$ python3 -q
>>> import numpy as np
>>> np.set_printoptions(suppress=True, linewidth=100)
>>> W0 = np.load("layer11.npy")
>>> W0.round(3)
array([[-0.873,  0.356,  0.334],
       [-0.436, -0.875, -0.209],
       [ 0.218, -0.328,  0.919]])
>>> np.round(np.linalg.svd(W0, compute_uv=False), 3)
array([1., 1., 1.])
>>> np.round(W0.T @ W0, 3) + 0
array([[1., 0., 0.],
       [0., 1., 0.],
       [0., 0., 1.]])
>>> rng = np.random.default_rng(49300)
>>> lab = rng.permutation(3)
>>> other = W0[:, lab] * rng.choice([-1, 1], 3)
>>> other.round(3)
array([[ 0.356, -0.334, -0.873],
       [-0.875,  0.209, -0.436],
       [-0.328, -0.919,  0.218]])
>>> Uu, _, vt = np.linalg.svd(W0.T @ other)
>>> np.round(np.linalg.lstsq(W0, other)[0], 3) + 0
array([[ 0.,  0.,  1.],
       [ 1.,  0.,  0.],
       [ 0., -1.,  0.]])
>>> np.round(Uu @ vt, 3) + 0
array([[ 0.,  0.,  1.],
       [ 1.,  0.,  0.],
       [ 0., -1.,  0.]])
>>> x0 = np.array([1, -1, 2])
>>> np.round(np.sort(np.abs(np.degrees(np.angle(np.linalg.eigvals(other))))), 3)
array([ 26.961,  26.961, 180.   ])
>>> 3 - np.linalg.matrix_rank(other - np.eye(3), tol=1e-8)
np.int64(0)
>>> proj = np.triu(np.array([[4, 3, 5], [4, 1, 5], [5, 2, 5]]), 1) + np.eye(3)
>>> other = proj @ W0 @ np.linalg.inv(proj)
>>> np.round(np.trace(other), 3), round(float(np.trace(W0)), 3)
(np.float64(-0.829), -0.829)
>>> round(np.linalg.det(other), 3)
np.float64(1.0)
>>> np.round(np.poly(other), 3)
array([ 1.   ,  0.829, -0.829, -1.   ])
>>> F = np.array([[3.0, 1.0, 1.0, 1.0],
...     [1.0, 3.0, 1.0, 1.0],
...     [1.0, 1.0, 3.0, 1.0],
...     [1.0, 1.0, 1.0, 3.0]])
>>> F
array([[3., 1., 1., 1.],
       [1., 3., 1., 1.],
       [1., 1., 3., 1.],
       [1., 1., 1., 3.]])
>>> ev, V = np.linalg.eigh(F)
>>> x0 = np.array([-3, -1, 1, -5])
>>> (np.sign(V[:, -1].round(6)) == np.sign(V[0, -1].round(6))).astype(int)
array([1, 1, 1, 1])
>>> np.abs(F).sum(axis=1).max(), round(np.abs(ev).max(), 3)
(np.float64(6.0), np.float64(6.0))
>>> np.round(np.linalg.eigvalsh(F[1:, 1:]), 3)
array([2., 2., 5.])
>>> np.round(V * np.abs(ev) @ V.T, 3)
array([[3., 1., 1., 1.],
       [1., 3., 1., 1.],
       [1., 1., 3., 1.],
       [1., 1., 1., 3.]])
>>> M = np.load("case1.npy")
>>> M
array([[ 3,  3,  3,  3],
       [ 3,  6,  6,  6],
       [ 3,  6,  9,  9],
       [ 3,  6,  9, 12]])
>>> proj = np.triu(np.array([[0, 1, 2, 1], [0, 2, 0, 2], [0, 1, 1, 0], [0, 0, 0, 0]]), 1) + np.eye(4)
>>> other = proj @ M @ np.linalg.inv(proj)
>>> round(float(np.linalg.det(other)), 3)
81.0
>>> other
array([[15., 12.,  6.,  0.],
       [ 9.,  9.,  6.,  3.],
       [ 3.,  3.,  3.,  0.],
       [ 3.,  3.,  3.,  3.]])
>>> np.round(np.sort(np.abs(np.linalg.eigvals(W0))), 3)
array([1., 1., 1.])
>>> round(float(np.abs(np.linalg.eigvals(W0)).max()), 3)
1.0
>>> np.round((W0 - W0.T) / 2, 3)
array([[ 0.   ,  0.396,  0.058],
       [-0.396,  0.   ,  0.06 ],
       [-0.058, -0.06 ,  0.   ]])
>>> np.round(W0 @ W0, 3)
array([[ 0.68 , -0.731, -0.059],
       [ 0.717,  0.679, -0.155],
       [ 0.153,  0.063,  0.986]])
>>> theta = np.radians(180)
>>> R = np.eye(4)
>>> R[2, 2] = R[0, 0] = np.cos(theta)
>>> R[2, 0], R[0, 2] = -np.sin(theta), np.sin(theta)
>>> R.round(3) + 0
array([[-1.,  0.,  0.,  0.],
       [ 0.,  1.,  0.,  0.],
       [ 0.,  0., -1.,  0.],
       [ 0.,  0.,  0.,  1.]])
>>> other = M @ R.T
>>> np.round(np.linalg.det(R), 3), np.trace(R)
(np.float64(1.0), np.float64(0.0))
>>> np.round(np.linalg.svd(M, compute_uv=False), 3), np.round(np.linalg.svd(other, compute_uv=False), 3)
(array([24.873,  3.   ,  1.278,  0.849]), array([24.873,  3.   ,  1.278,  0.849]))
>>> np.allclose(M @ M.T, other @ other.T)
True
>>> (M - M.T) / 2
array([[0., 0., 0., 0.],
       [0., 0., 0., 0.],
       [0., 0., 0., 0.],
       [0., 0., 0., 0.]])
>>> (M + M.T) / 2
array([[ 3.,  3.,  3.,  3.],
       [ 3.,  6.,  6.,  6.],
       [ 3.,  6.,  9.,  9.],
       [ 3.,  6.,  9., 12.]])
>>> np.allclose(M, M.T)
True
>>> round(float(np.linalg.det(M)), 3)
81.0
>>> np.allclose(M @ M.T, M.T @ M)
True
>>> q, _ = np.linalg.qr(np.array([[-1.2, 2.0, -1.4, -1.6],
...     [0.5, 1.9, 0.1, 1.1],
...     [0.8, 0.0, -0.8, -1.2],
...     [-0.8, 1.5, 0.1, -1.4]]))
>>> K = 4 * q
>>> K.round(3)
array([[-2.785, -1.358, -2.286, -1.082],
       [ 1.161, -3.428,  1.196, -1.213],
       [ 1.857, -1.043, -2.644,  2.115],
       [-1.857, -1.149,  1.533,  2.98 ]])
>>> u = np.array([1, 3])
>>> np.round(np.polyval(u, K[3]), 3)
array([1.143, 1.851, 4.533, 5.98 ])
>>> np.round(np.cross(K[3, :3], K[0, :3]), 3)
array([ 4.708, -8.516, -0.678])
>>> np.round(np.array([np.convolve(row, u, "same") for row in K]), 3)
array([[-2.785, -9.713, -6.36 , -7.941],
       [ 1.161,  0.054, -9.087,  2.375],
       [ 1.857,  4.528, -5.773, -5.817],
       [-1.857, -6.719, -1.913,  7.58 ]])
